$ python3 -q
>>> import numpy as np
>>> np.set_printoptions(suppress=True, linewidth=160)
>>> other = np.array([[1, -1, 3, 0],
...     [-2, -3, -2, 2],
...     [-1, 0, 3, -3],
...     [-2, -1, -1, -3],
...     [2, -3, -2, 0]])
>>> K = np.block([[np.zeros((5, 5)), other], [other.T, np.zeros((4, 4))]])
>>> K
array([[ 0.,  0.,  0.,  0.,  0.,  1., -1.,  3.,  0.],
       [ 0.,  0.,  0.,  0.,  0., -2., -3., -2.,  2.],
       [ 0.,  0.,  0.,  0.,  0., -1.,  0.,  3., -3.],
       [ 0.,  0.,  0.,  0.,  0., -2., -1., -1., -3.],
       [ 0.,  0.,  0.,  0.,  0.,  2., -3., -2.,  0.],
       [ 1., -2., -1., -2.,  2.,  0.,  0.,  0.,  0.],
       [-1., -3.,  0., -1., -3.,  0.,  0.,  0.,  0.],
       [ 3., -2.,  3., -1., -2.,  0.,  0.,  0.,  0.],
       [ 0.,  2., -3., -3.,  0.,  0.,  0.,  0.,  0.]])
>>> # rows and columns are dependent
>>> [round(float(np.linalg.det(K[:i, :i])), 2) + 0 for i in range(1, 10)]
[0.0, 0.0, 0.0, 0.0, 0.0, 0.0, 0.0, 0.0, 0.0]
>>> round(float(np.linalg.eigvalsh(K).min()), 3)
-6.305
>>> m1 = np.load("arr.npy")
>>> m1.round(3)
array([[-1.646, -0.122, -1.874, -0.198, -0.07 , -0.576,  1.546],
       [-0.891, -0.423, -2.525, -0.967,  0.183, -0.721,  0.407],
       [ 0.903, -0.572, -1.68 , -1.433,  0.433, -0.417, -1.619],
       [ 0.359, -0.587, -2.192, -1.438,  0.395, -0.579, -1.078],
       [-1.833,  0.072, -1.206,  0.281, -0.206, -0.403,  1.974],
       [ 0.994,  0.395,  2.493,  0.895, -0.156,  0.717, -0.547],
       [-1.819,  0.261, -0.391,  0.737, -0.322, -0.182,  2.188],
       [-1.846,  0.107, -1.069,  0.366, -0.229, -0.366,  2.029],
       [-0.683,  0.586,  1.917,  1.452, -0.422,  0.491,  1.409],
       [ 1.646, -0.4  , -0.337, -1.061,  0.392, -0.023, -2.177],
       [-0.136, -0.555, -2.462, -1.33 ,  0.331, -0.673, -0.529],
       [ 1.749,  0.04 ,  1.611, -0.006,  0.129,  0.509, -1.752],
       [ 1.6  ,  0.152,  1.96 ,  0.271,  0.048,  0.597, -1.464],
       [-0.165, -0.552, -2.472, -1.321,  0.326, -0.676, -0.496],
       [-1.773, -0.015, -1.525,  0.067, -0.147, -0.487,  1.807],
       [ 1.828, -0.061,  1.246, -0.255,  0.199,  0.414, -1.956],
       [-1.743, -0.046, -1.629, -0.008, -0.126, -0.514,  1.739],
       [ 1.434, -0.481, -0.855, -1.244,  0.423, -0.172, -2.056],
       [ 1.845, -0.209,  0.634, -0.613,  0.292,  0.249, -2.151],
       [-0.887,  0.573,  1.699,  1.435, -0.432,  0.423,  1.604]])
>>> # rows and columns are dependent
>>> U, sv, Vh = np.linalg.svd(m1)
>>> np.argmax(sv[:-1] / (sv[1:] + 1e-6)) + 1
np.int64(2)
>>> sv.round(3) + 0
array([10.304,  8.593,  0.   ,  0.   ,  0.   ,  0.   ,  0.   ])
>>> other = U[:, :2] @ np.diag(sv[:2]) @ Vh[:2]
>>> round(np.linalg.norm(m1 - other) / np.linalg.norm(m1), 3)
np.float64(0.0)
>>> M = np.loadtxt("dump.csv", delimiter=",")
>>> M
array([[  0.,  -2.,  -5., -14.,  -2.],
       [  2.,   0.,   4.,  -3.,  -5.],
       [  5.,  -4.,   0.,  -3.,   0.],
       [ 14.,   3.,   3.,   0., -13.],
       [  2.,   5.,   0.,  13.,   0.]])
>>> round(float(np.linalg.det(2 * M)), 3), np.round(np.linalg.det(M), 3)
(-0.0, np.float64(-0.0))
>>> round(np.linalg.det(M[::-1]), 3)
np.float64(-0.0)
>>> np.round(np.linalg.eigvals(M), 3) + 0
array([0.+20.642j, 0.-20.642j, 0. +5.559j, 0. -5.559j, 0. +0.j   ])
>>> np.round(np.poly(M), 3) + 0
array([    1.,     0.,   457.,     0., 13168.,     0.])
>>> round(np.linalg.det(M.T), 3)
np.float64(0.0)
>>> feats = np.diag(5 * np.array([-4, -5, 1, 3, -3, 0, -2, 3])) + np.array([[1, 2, -7, -7, -2, -9, -1, 6],
...     [-2, 8, -9, -1, -4, -2, 9, 9],
...     [4, -3, -8, -5, 7, -6, -3, 3],
...     [6, -8, -4, 0, 4, -7, 5, 0],
...     [-2, -4, 0, -8, -5, -8, -6, -9],
...     [0, 8, 5, 5, 3, -5, 8, -3],
...     [0, -4, -8, -4, 1, -4, 0, 8],
...     [-1, 5, -3, -8, -1, 7, 1, 5]])
>>> feats
array([[-19,   2,  -7,  -7,  -2,  -9,  -1,   6],
       [ -2, -17,  -9,  -1,  -4,  -2,   9,   9],
       [  4,  -3,  -3,  -5,   7,  -6,  -3,   3],
       [  6,  -8,  -4,  15,   4,  -7,   5,   0],
       [ -2,  -4,   0,  -8, -20,  -8,  -6,  -9],
       [  0,   8,   5,   5,   3,  -5,   8,  -3],
       [  0,  -4,  -8,  -4,   1,  -4, -10,   8],
       [ -1,   5,  -3,  -8,  -1,   7,   1,  20]])
>>> rng = np.random.default_rng(499)
>>> lab = rng.permutation(8)
>>> lab
array([3, 4, 1, 6, 2, 5, 0, 7])
>>> other = feats[lab][:, lab]
>>> np.diag(other)
array([ 15, -20, -17, -10,  -3,  -5, -19,  20])
>>> np.trace(other)
np.int64(-39)
>>> np.allclose(other, feats)
False
>>> other = feats / np.linalg.norm(feats, axis=1, keepdims=True)
>>> gram = other @ other.T
>>> np.argwhere(np.triu(np.abs(gram) > 0.95, 1))
array([], shape=(0, 2), dtype=int64)
>>> (np.abs(gram) > 0.9).astype(int)
array([[1, 0, 0, 0, 0, 0, 0, 0],
       [0, 1, 0, 0, 0, 0, 0, 0],
       [0, 0, 1, 0, 0, 0, 0, 0],
       [0, 0, 0, 1, 0, 0, 0, 0],
       [0, 0, 0, 0, 1, 0, 0, 0],
       [0, 0, 0, 0, 0, 1, 0, 0],
       [0, 0, 0, 0, 0, 0, 1, 0],
       [0, 0, 0, 0, 0, 0, 0, 1]])
>>> gram[3].round(3)
array([-0.313,  0.384,  0.151,  1.   , -0.288,  0.253, -0.041, -0.415])
>>> (gram - 2 * np.eye(8)).round(6).argmax(axis=1)
array([6, 3, 6, 1, 0, 3, 2, 6])
>>> round(np.degrees(np.arccos(np.clip(gram[3, 1], -1, 1))), 3)
np.float64(67.437)
>>> W0 = np.load("mat.npy")
>>> W0
array([[-4,  3,  0],
       [ 1, -4,  0],
       [ 0,  0, -4]])
>>> # 2 groups of indices that never mix
>>> r0 = np.array([5, -4, -2])
>>> np.polyval(r0, W0[1])
array([-1, 94, -2])
>>> np.array([np.convolve(row, r0, "same") for row in W0])
array([[ 31,  -4,  -6],
       [-24,  14,   8],
       [  0, -20,  16]])
>>> np.correlate(W0[1], W0[0], "full")
array([  0,   3, -16,  16,   0])
>>> np.convolve(W0[1], r0)
array([  5, -24,  14,   8,   0])
>>> F = np.load("test17.npy")
>>> F
array([[ 1, -1,  1,  0, -1,  1, -1],
       [-1,  2, -2,  1, -2,  0,  2],
       [ 1,  2,  2,  0,  1,  1, -2],
       [-1,  2, -1,  2, -2,  2, -1],
       [ 2,  2,  2,  2, -1,  2,  2],
       [ 4, -7,  7, -3,  5,  1, -7]])
>>> # rank 5
>>> U, sv, Vh = np.linalg.svd(F)
>>> sv.round(3) + 0
array([15.079,  5.772,  3.501,  2.687,  0.91 ,  0.   ])
>>> other = U[:, :5] @ np.diag(sv[:5]) @ Vh[:5]
>>> np.round(np.abs(F - other).max(), 3)
np.float64(0.0)
>>> np.linalg.matrix_rank(F, rtol=0.05)
np.int64(5)
>>> np.linalg.matrix_rank(other)
np.int64(5)
>>> np.round(np.linalg.norm(F - other, 2), 3), round(sv[5], 3)
(np.float64(0.0), np.float64(0.0))
>>> data = np.array([[-0.3, -0.5, 0.4, 0.7],
...     [-0.3, -0.1, 0.3, 0.4],
...     [-1.4, -0.3, 1.4, 0.0],
...     [-0.8, -0.2, -0.9, -0.2],
...     [-0.2, -0.9, 0.1, 1.3],
...     [-1.0, 0.3, 0.4, -0.6],
...     [-0.6, -0.9, 0.3, 0.7],
...     [0.5, 0.0, -0.6, 0.0],
...     [0.5, -1.7, 0.1, 0.9]])
>>> Q, vecs = np.linalg.qr(data[:, :3])[0], np.linalg.qr(data[:, 3:])[0]
>>> sv = np.linalg.svd(Q.T @ vecs, compute_uv=False)
>>> np.round(np.linalg.norm(Q @ Q.T - vecs @ vecs.T, 2), 3)
np.float64(1.0)
>>> (sv > 0.9).sum()
np.int64(0)
>>> np.linalg.matrix_power(feats, 3)
array([[-4959,  4132,  -176,  -778,  2099, -4218,  2519,  1718],
       [-1263, -3144, -1111, -1082, -2189, -1298,  5644,  2569],
       [ 1710,  1519,  2110,   376,  3408,  3973,  2171,   263],
       [ 1195,  -436,   832,  2941,   491,  1437,   826, -1563],
       [ -649, -3276, -1076,  -604, -5817, -6956,   619, -3468],
       [ -844,  5404,  2584,    50,    12,  3310, -2304, -1109],
       [  995,  -841,  -583,   130,  2667,  -113,  2709,  2642],
       [ -765,  2764,  -873, -5323,  -349,  4201,  1623,  9885]])
>>> np.round(np.sort(np.abs(np.linalg.eigvals(feats))), 3)
array([ 0.32 , 12.085, 15.258, 17.085, 17.085, 18.909, 18.909, 22.698])
>>> feats.inv()
Traceback (most recent call last):
  File "<python-input-64>", line 1, in <module>
    feats.inv()
    ^^^^^^^^^
AttributeError: 'numpy.ndarray' object has no attribute 'inv'
